$ ipython --no-banner

In [1]: import numpy as np

In [2]: from numpy import linalg as LA

In [3]: np.set_printoptions(precision=2, suppress=True, linewidth=140, sign=" ")

In [4]: rd = lambda a: np.round(a, 2) + 0

In [5]: C = np.array([[0, -1, 0, -2, 2],
   ...:     [-3, -1, -3, -2, 1],
   ...:     [-1, 2, -3, 1, 0],
   ...:     [0, -3, 3, -2, 0],
   ...:     [-2, -3, -3, -3, 0]])

In [6]: rng = np.random.default_rng(3881)

In [7]: mat = (rng.random((15, 5)) < 0.25) @ C

In [8]: mat
Out[8]: 
array([[ 0,  0,  0,  0,  0],
       [ 0,  0,  0,  0,  0],
       [ 0, -1,  0, -2,  2],
       [-1,  2, -3,  1,  0],
       [-1,  1, -3, -1,  2],
       [ 0, -3,  3, -2,  0],
       [ 0, -4,  3, -4,  2],
       [-1,  2, -3,  1,  0],
       [-5, -4, -6, -5,  1],
       [ 0,  0,  0,  0,  0],
       [ 0,  0,  0,  0,  0],
       [-2, -6,  0, -5,  0],
       [-1, -2,  0, -3,  2],
       [ 0,  0,  0,  0,  0],
       [-6, -6, -6, -8,  3]])

In [9]: C = mat[[11, 5]].astype(float)

In [10]: for _ in range(6):
    ...:     labels = LA.norm(mat[:, None] - C, axis=-1).argmin(axis=1)
    ...:     C = np.array([mat[labels == j].mean(axis=0) for j in range(2)])
    ...: 

In [11]: labels
Out[11]: array([ 1,  1,  1,  1,  1,  1,  1,  1,  0,  1,  1,  0,  1,  1,  0])

In [12]: rd(C[1] - C[0])
Out[12]: array([ 4.  ,  4.92,  3.75,  5.17, -0.67])

In [13]: rd(C)
Out[13]: 
array([[-4.33, -5.33, -4.  , -6.  ,  1.33],
       [-0.33, -0.42, -0.25, -0.83,  0.67]])

In [14]: left, s, VT = LA.svd(C)

In [15]: rd(s)
Out[15]: array([ 10.1 ,   0.62])

In [16]: out = left[:, :1] @ np.diag(s[:1]) @ VT[:1]

In [17]: LA.matrix_rank(out)
Out[17]: np.int64(1)

In [18]: rd(np.abs(C - out).max())
Out[18]: np.float64(0.52)

In [19]: Q, vecs = LA.qr(mat[:, :2])[0], LA.qr(mat[:, 2:])[0]

In [20]: s = LA.svd(Q.T @ vecs, compute_uv=False)

In [21]: (s > 0.9).sum()
Out[21]: np.int64(2)

In [22]: left, s = LA.svd(mat)
Traceback (most recent call last):
  Cell In[22], line 1
    left, s = LA.svd(mat)
ValueError: too many values to unpack (expected 2)


In [23]: left, s, VT = LA.svd(mat, full_matrices=False)

In [24]: rd(VT @ VT.T)
Out[24]: 
array([[ 1.,  0.,  0.,  0.,  0.],
       [ 0.,  1.,  0.,  0.,  0.],
       [ 0.,  0.,  1.,  0.,  0.],
       [ 0.,  0.,  0.,  1.,  0.],
       [ 0.,  0.,  0.,  0.,  1.]])

In [25]: left.shape, s.shape, VT.shape
Out[25]: ((15, 5), (5,), (5, 5))

In [26]: np.abs(left[:, 0]).round(6).argmax()
Out[26]: np.int64(14)

In [27]: rd(np.cumsum(s ** 2) / np.sum(s ** 2))
Out[27]: array([ 0.74,  0.97,  1.  ,  1.  ,  1.  ])

In [28]: rd(np.sqrt((s ** 2).sum())), rd(LA.norm(mat))
Out[28]: (np.float64(22.11), np.float64(22.11))

In [29]: rd(np.abs(VT[0]))
Out[29]: array([ 0.41,  0.53,  0.34,  0.63,  0.2 ])

In [30]: rd(left.T @ left)
Out[30]: 
array([[ 1.,  0.,  0.,  0.,  0.],
       [ 0.,  1.,  0.,  0.,  0.],
       [ 0.,  0.,  1.,  0.,  0.],
       [ 0.,  0.,  0.,  1.,  0.],
       [ 0.,  0.,  0.,  0.,  1.]])
